% ipython --no-banner

In [1]: import numpy as np

In [2]: np.set_printoptions(precision=2, suppress=True, linewidth=200)

In [3]: arr = np.load("dump.npy")

In [4]: print(arr)
[[ 0  4  1 -2  2  3 -2 -1 -5]
 [ 4 -2 -1 -1  0  2 -4 -2 -1]
 [ 1 -1 -2 -1  1 -4 -3 -2  4]
 [-2 -1 -1  0 -4  0  4  3  2]
 [ 2  0  1 -4 -2  4 -5  3  6]
 [ 3  2 -4  0  4 -6 -3  0 -3]
 [-2 -4 -3  4 -5 -3 -2 -1 -2]
 [-1 -2 -2  3  3  0 -1  0  3]
 [-5 -1  4  2  6 -3 -2  3  6]]

In [5]: M2 = np.array([[-1, -2],
   ...:     [1, -1],
   ...:     [0, -2],
   ...:     [2, -2],
   ...:     [-2, -1],
   ...:     [0, 0],
   ...:     [-2, -2],
   ...:     [0, -2],
   ...:     [-1, 1]])

In [6]: print(np.einsum("ik,kj->ij", arr, M2))
[[ 5 -3]
 [ 1  9]
 [-4 18]
 [-1 -1]
 [-2 14]
 [ 0 -1]
 [22 15]
 [-2  4]
 [-6 -3]]

In [7]: print(arr @ M2)
[[ 5 -3]
 [ 1  9]
 [-4 18]
 [-1 -1]
 [-2 14]
 [ 0 -1]
 [22 15]
 [-2  4]
 [-6 -3]]

In [8]: print(np.linalg.matrix_rank(np.vstack([arr, M2.T])))
9

In [9]: evals, vecs = np.linalg.eigh(arr)

In [10]: vec = np.array([0, -5, -1, -5, 3, -3, 4, 2, -3])

In [11]: print(round(vec @ arr @ vec / (vec @ vec), 2), np.round(evals[0], 2), np.round(evals[-1], 2))
-2.1 -12.48 13.9

In [12]: print(np.abs(arr).sum(axis=1).max(), round(np.abs(evals).max(), 2))
32 13.9

In [13]: K = np.load("out4.npy")

In [14]: print(K)
[[2 3 2 1]
 [3 2 1 2]
 [2 1 2 3]
 [1 2 3 0]]

In [15]: # equal to its transpose

In [16]: vec = np.array([3, -2, -2, 2, 3, -1, -1, 3, -3])

In [17]: a = np.maximum(arr @ vec, 0)

In [18]: print(np.maximum(arr @ (3 * vec), 0))
[  9  45   0   0   0 129  27  36   0]

In [19]: print(np.tanh(arr @ vec))
[ 1.    1.   -0.76 -1.   -1.    1.    1.    1.   -1.  ]

In [20]: print(a)
[ 3 15  0  0  0 43  9 12  0]

In [21]: print(arr.T @ a)
[ 159    8 -235   51  169 -246 -225  -42 -141]

In [22]: m1 = np.loadtxt("run14.csv", delimiter=",")

In [23]: print(m1)
[[-0.3  -0.76  0.58]
 [ 0.81  0.12  0.58]
 [-0.51  0.64  0.58]]

In [24]: M2 = np.array([[0, -1], [0, -1]])

In [25]: cent = np.kron(M2, m1)

In [26]: print(np.linalg.matrix_rank(cent))
3

In [27]: print(round(float(np.linalg.norm(cent, 2)), 2), np.round(np.linalg.norm(M2, 2) * np.linalg.norm(m1, 2), 2))
1.41 1.41

In [28]: print(cent)
[[-0.   -0.    0.    0.3   0.76 -0.58]
 [ 0.    0.    0.   -0.81 -0.12 -0.58]
 [-0.    0.    0.    0.51 -0.64 -0.58]
 [-0.   -0.    0.    0.3   0.76 -0.58]
 [ 0.    0.    0.   -0.81 -0.12 -0.58]
 [-0.    0.    0.    0.51 -0.64 -0.58]]

In [29]: print(np.linalg.svd(m1, compute_uv=False))
[1. 1. 1.]

In [30]: print(np.linalg.norm(m1, axis=0))
[1. 1. 1.]

In [31]: print(np.round(m1 @ m1.T, 2) + 0)
[[1. 0. 0.]
 [0. 1. 0.]
 [0. 0. 1.]]

In [32]: print(np.linalg.pinv(m1))
[[-0.3   0.81 -0.51]
 [-0.76  0.12  0.64]
 [ 0.58  0.58  0.58]]

In [33]: O, vecs = np.linalg.qr(m1[:, :1])[0], np.linalg.qr(m1[:, 1:])[0]

In [34]: sv = np.linalg.svd(O.T @ vecs, compute_uv=False)

In [35]: print(sv.round(2) + 0)
[0.]

In [36]: print(np.round(np.linalg.norm(O @ O.T - vecs @ vecs.T, 2), 2))
1.0

In [37]: rng = np.random.default_rng(61131)

In [38]: z = rng.permutation(3)

In [39]: print(z)
[2 0 1]

In [40]: M2 = m1[z][:, z]

In [41]: print(np.diag(M2))
[ 0.58 -0.3   0.12]

In [42]: print(M2)
[[ 0.58 -0.51  0.64]
 [ 0.58 -0.3  -0.76]
 [ 0.58  0.81  0.12]]

In [43]: print(round(np.trace(M2), 2))
0.4

In [44]: print(round(float(np.linalg.det(M2)), 2), round(np.linalg.det(m1[z]), 2))
1.0 1.0

In [45]: print(m1.shape)
(3, 3)

In [46]: print(np.count_nonzero(m1))
9

In [47]: print(np.linalg.svd(m1, compute_uv=False))
[1. 1. 1.]

In [48]: print(np.round(m1 - m1[0], 2) + 0)
[[ 0.    0.    0.  ]
 [ 1.1   0.88  0.  ]
 [-0.21  1.4   0.  ]]

In [49]: print(round(float(np.abs(m1).max()), 2))
0.81

In [50]: print(np.unravel_index(np.abs(m1).argmax(), m1.shape))
(np.int64(1), np.int64(0))

In [51]: print(np.round(m1.sum(axis=0), 2) + 0)
[0.   0.   1.73]

In [52]: print(round(float(np.linalg.norm(m1)), 2))
1.73

In [53]: X = np.loadtxt("test16.csv", delimiter=",")

In [54]: print(X)
[[ 0.56 -0.38 -0.32]
 [-0.38  0.67 -0.27]
 [-0.32 -0.27  0.77]]

In [55]: proj = np.triu(np.array([[4, 1, 4, 3], [0, 1, 2, -2], [2, 3, -1, 1], [4, 2, 2, -4]]), 1) + np.eye(4)

In [56]: M2 = proj @ K @ np.linalg.inv(proj)

In [57]: print(np.poly(M2))
[  1.  -6. -16.  28.  16.]

In [58]: print(np.linalg.matrix_rank(M2))
4

In [59]: print(round(float(np.linalg.det(M2)), 2))
16.0

In [60]: r = np.linalg.matrix_rank(X)

In [61]: print(r)
2

In [62]: null = np.linalg.svd(X)[2][r:].T

In [63]: print(null @ null.T)
[[0.44 0.38 0.32]
 [0.38 0.33 0.27]
 [0.32 0.27 0.23]]

In [64]: print(np.allclose(X @ null, 0))
True

In [65]: print([int(np.linalg.matrix_rank(np.delete(X, i, axis=0))) for i in range(3)])
[2, 2, 2]

In [66]: print([int(np.linalg.matrix_rank(X[:, :j + 1])) for j in range(3)])
[1, 2, 2]

In [67]: print(np.linalg.matrix_rank(X.T @ X), np.linalg.matrix_rank(X @ X.T))
2 2

In [68]: print(null[:, 0] / null[np.abs(null[:, 0]).round(6).argmax(), 0])
[1.   0.86 0.72]

In [69]: def softmax(z):
    ...:     e = np.exp(z - z.max(axis=-1, keepdims=True))
    ...:     return e / e.sum(axis=-1, keepdims=True)
    ...: 

In [70]: print(softmax(X[1]))
[0.2  0.58 0.22]

In [71]: att = X @ X.T / np.sqrt(3)

In [72]: print(softmax(att + np.triu(np.full(att.shape, -np.inf), 1)))
[[1.   0.   0.  ]
 [0.35 0.65 0.  ]
 [0.26 0.26 0.48]]

In [73]: print(np.round(softmax(att)[1] @ X, 2) + 0)
[-0.12  0.14  0.  ]

In [74]: Uu, sv, Vh = np.linalg.svd(X)

In [75]: vecs = Vh[:(sv > 1e-8).sum()]

In [76]: vec = X[0] + -3 * X[2] + rng.integers(2) * np.eye(3)[0]

In [77]: print(vec)
[ 1.51  0.44 -2.64]

In [78]: print(vecs.T @ vecs)
[[ 0.56 -0.38 -0.32]
 [-0.38  0.67 -0.27]
 [-0.32 -0.27  0.77]]

In [79]: print(np.linalg.matrix_rank(np.vstack([X, vec])))
2

In [80]: print(np.diag(vecs.T @ vecs))
[0.56 0.67 0.77]

In [81]: u = np.array([1, 1, 1])

In [82]: print(np.convolve(X[1], u))
[-0.38  0.29  0.01  0.4  -0.27]

In [83]: print(np.correlate(X[1], X[0], "full"))
[ 0.12 -0.07 -0.38  0.48 -0.15]

In [84]: print(np.polyval(u, X[1]))
[0.76 2.12 0.8 ]

In [85]: mat = np.load("block13.npy")

In [86]: print(mat)
[[  6.77   4.43   2.09   0.36   3.14  -1.27   3.38]
 [ -3.27   2.6   -1.18  11.89   4.03  -0.1   -0.61]
 [ -8.61  -0.61   1.57   1.04   2.24  -2.24  -3.78]
 [  6.42  -0.31  -0.32  -1.54   3.4   -4.88   3.1 ]
 [ -1.14   2.98  -1.46  -0.61   0.89   2.82   3.01]
 [  5.78   1.87   0.82  -0.85   0.66   7.03   1.48]
 [ -2.9    8.67  -0.95   5.94   2.16  -4.39   3.1 ]
 [  0.23   5.81  -2.55   2.9    2.14  -2.82  -0.62]
 [  2.15   5.29  -0.32  -0.52  -3.99   1.19  -1.2 ]
 [  3.66   3.52  -1.25   2.49   0.06   2.55  -3.63]
 [  7.1    2.39  -8.69  -2.47   1.3   -0.01   1.43]
 [  1.88  -2.37  -7.24  -0.59  -5.3    0.38   0.08]
 [  2.17   1.49  -5.16   3.07   7.27  -1.81  -1.56]
 [  7.25   0.66   4.2   -4.22  -0.7    2.47   4.93]
 [ -6.09  -3.5   -2.64   4.48  -3.48   1.64  -1.2 ]
 [ -1.96  -2.6  -12.67   5.2   -3.15  -1.     1.26]
 [ -8.44   0.42   5.28  -3.99  -3.28  -5.78   3.83]
 [ -6.18  -2.04   2.73  -0.6    3.    -2.41   1.28]
 [ -4.41   2.03  -6.45  -3.1    2.57  -0.19  -0.27]
 [ -0.25   9.12   0.86  -1.17   1.1    1.85   2.92]]

In [87]: cent = mat[[13, 14]].astype(float)

In [88]: for _ in range(5):
    ...:     z = np.linalg.norm(mat[:, None] - cent, axis=-1).argmin(axis=1)
    ...:     cent = np.array([mat[z == j].mean(axis=0) for j in range(2)])
    ...: 

In [89]: print(z)
[0 1 1 0 0 0 1 1 0 0 0 1 1 0 1 1 1 1 1 0]

In [90]: print(np.bincount(z))
[ 9 11]

In [91]: print(cent[1] - cent[0])
[-7.61 -2.43 -2.21  3.33  0.09 -3.01 -1.58]

In [92]: print(np.abs(cent[1] - cent[0]).argmax())
0

In [93]: vec = np.array([0, -3, 3, 3, 3, 2, -3])

In [94]: y = mat @ vec

In [95]: c, lr = np.zeros(7), 1 / np.linalg.norm(mat, 2) ** 2

In [96]: for i in range(8):
    ...:     c -= lr * mat.T @ (mat @ c - y)
    ...:     if i % 2 == 0: print(i, round(np.linalg.norm(mat @ c - y), 2))
    ...: 
0 64.23
2 29.55
4 14.03
6 7.02

In [97]: print(c)
[ 0.02 -2.84  2.97  2.98  2.67  1.78 -2.92]

In [98]: print(round(float(np.linalg.cond(mat)), 2))
2.98

In [99]: u, r1 = m1[1], m1[2]

In [100]: print(u @ u)
1.0

In [101]: p = (u @ r1) / (u @ u) * u

In [102]: print(round(float((r1 - p) @ u), 2))
-0.0

In [103]: data = np.array([[-2, -1, -1],
     ...:     [0, 1, -3],
     ...:     [0, -1, -5],
     ...:     [-1, 2, -7],
     ...:     [-2, 2, -9],
     ...:     [-3, 4, -10],
     ...:     [-3, 1, -12],
     ...:     [-3, 4, -15],
     ...:     [-6, 4, -14],
     ...:     [-3, 6, -15],
     ...:     [-4, 4, -18],
     ...:     [-4, 6, -17],
     ...:     [-1, 3, -19],
     ...:     [1, 4, -18],
     ...:     [-2, 1, -19]])

In [104]: print(data)
[[ -2  -1  -1]
 [  0   1  -3]
 [  0  -1  -5]
 [ -1   2  -7]
 [ -2   2  -9]
 [ -3   4 -10]
 [ -3   1 -12]
 [ -3   4 -15]
 [ -6   4 -14]
 [ -3   6 -15]
 [ -4   4 -18]
 [ -4   6 -17]
 [ -1   3 -19]
 [  1   4 -18]
 [ -2   1 -19]]

In [105]: M2 = np.c_[data[:, :1] @ np.array([[3]]), np.array([2, 2, 0, 0, 3, 5, 3, 3, 5, 1, 0, 2, 0, 2, 0])]

In [106]: print(M2)
[[ -6   2]
 [  0   2]
 [  0   0]
 [ -3   0]
 [ -6   3]
 [ -9   5]
 [ -9   3]
 [ -9   3]
 [-18   5]
 [ -9   1]
 [-12   0]
 [-12   2]
 [ -3   0]
 [  3   2]
 [ -6   0]]

In [107]: print(np.round(np.linalg.norm(M2 - data @ np.linalg.lstsq(data, M2)[0], axis=0), 2) + 0)
[0.   6.02]

In [108]: print(np.linalg.norm(np.linalg.qr(data)[0].T @ M2, axis=0) ** 2 / ((M2 ** 2).sum(axis=0) + 1e-12))
[1.   0.61]

In [109]: proj = data @ np.linalg.solve(data.T @ data, data.T)

In [110]: print(np.linalg.matrix_rank(np.eye(15) - proj))
12

In [111]: print(np.round(np.linalg.eigvalsh(proj), 2) + 0)
[0. 0. 0. 0. 0. 0. 0. 0. 0. 0. 0. 0. 1. 1. 1.]

In [112]: print(np.trace(proj))
3.0

In [113]: print(np.allclose(proj @ proj, proj))
True

In [114]: print(np.diag(proj))
[0.17 0.02 0.13 0.03 0.04 0.13 0.2  0.1  0.37 0.27 0.15 0.24 0.24 0.5  0.42]

In [115]: W0 = np.loadtxt("x.csv", delimiter=",")

In [116]: print(W0)
[[4. 3. 3. 0. 0. 0. 3. 3. 0.]
 [3. 4. 3. 0. 0. 0. 3. 3. 0.]
 [3. 3. 4. 0. 0. 0. 3. 3. 0.]
 [0. 0. 0. 4. 3. 3. 0. 0. 3.]
 [0. 0. 0. 3. 4. 3. 0. 0. 3.]
 [0. 0. 0. 3. 3. 4. 0. 0. 3.]
 [3. 3. 3. 0. 0. 0. 4. 3. 0.]
 [3. 3. 3. 0. 0. 0. 3. 4. 0.]
 [0. 0. 0. 3. 3. 3. 0. 0. 4.]]

In [117]: evals, vecs = np.linalg.eigh(W0)

In [118]: print(np.round(vecs.T @ W0 @ vecs, 2) + 0)
[[ 1.  0.  0.  0.  0.  0.  0.  0.  0.]
 [ 0.  1.  0.  0.  0.  0.  0.  0.  0.]
 [ 0.  0.  1.  0.  0.  0.  0.  0.  0.]
 [ 0.  0.  0.  1.  0.  0.  0.  0.  0.]
 [ 0.  0.  0.  0.  1.  0.  0.  0.  0.]
 [ 0.  0.  0.  0.  0.  1.  0.  0.  0.]
 [ 0.  0.  0.  0.  0.  0.  1.  0.  0.]
 [ 0.  0.  0.  0.  0.  0.  0. 13.  0.]
 [ 0.  0.  0.  0.  0.  0.  0.  0. 16.]]

In [119]: print(np.abs(vecs[:, -1]))
[0.45 0.45 0.45 0.   0.   0.   0.45 0.45 0.  ]

In [120]: print(np.abs(vecs[:, -1]).round(6).argmax())
0

In [121]: print(np.unique(evals.round(6) + 0, return_counts=True)[1])
[7 1 1]

In [122]: print(np.linalg.eigvalsh(W0 + 5 * np.eye(9)))
[ 6.  6.  6.  6.  6.  6.  6. 18. 21.]

In [123]: evals, vecs = np.linalg.eigh(W0)

In [124]: vec = np.array([3, 9, 9, 0, 5, 1, 5, 1, 9])

In [125]: print((np.sign(vecs[:, -1].round(6)) == np.sign(vecs[0, -1].round(6))).astype(int))
[1 1 1 0 0 0 1 1 0]

In [126]: print(np.round(vecs * np.sqrt(evals) @ vecs.T, 2) + 0)
[[1.6  0.6  0.6  0.   0.   0.   0.6  0.6  0.  ]
 [0.6  1.6  0.6  0.   0.   0.   0.6  0.6  0.  ]
 [0.6  0.6  1.6  0.   0.   0.   0.6  0.6  0.  ]
 [0.   0.   0.   1.65 0.65 0.65 0.   0.   0.65]
 [0.   0.   0.   0.65 1.65 0.65 0.   0.   0.65]
 [0.   0.   0.   0.65 0.65 1.65 0.   0.   0.65]
 [0.6  0.6  0.6  0.   0.   0.   1.6  0.6  0.  ]
 [0.6  0.6  0.6  0.   0.   0.   0.6  1.6  0.  ]
 [0.   0.   0.   0.65 0.65 0.65 0.   0.   1.65]]

In [127]: vec = np.ones(9)

In [128]: for _ in range(4):
     ...:     vec = W0 @ vec
     ...:     vec /= np.linalg.norm(vec)
     ...:     print(round(vec @ W0 @ vec, 2))
     ...: 
14.96
15.22
15.44
15.6

In [129]: print(np.round(np.linalg.eigvalsh(W0)[-1], 2))
16.0

In [130]: u = np.array([3, -3, 0, 0, 3, 3, 1, 1, 2])

In [131]: M2 = W0 + np.outer(u, np.eye(9)[5])

In [132]: print(M2)
[[ 4.  3.  3.  0.  0.  3.  3.  3.  0.]
 [ 3.  4.  3.  0.  0. -3.  3.  3.  0.]
 [ 3.  3.  4.  0.  0.  0.  3.  3.  0.]
 [ 0.  0.  0.  4.  3.  3.  0.  0.  3.]
 [ 0.  0.  0.  3.  4.  6.  0.  0.  3.]
 [ 0.  0.  0.  3.  3.  7.  0.  0.  3.]
 [ 3.  3.  3.  0.  0.  1.  4.  3.  0.]
 [ 3.  3.  3.  0.  0.  1.  3.  4.  0.]
 [ 0.  0.  0.  3.  3.  5.  0.  0.  4.]]

In [133]: print(np.linalg.matrix_rank(np.linalg.inv(M2) - np.linalg.inv(W0), tol=1e-8))
1
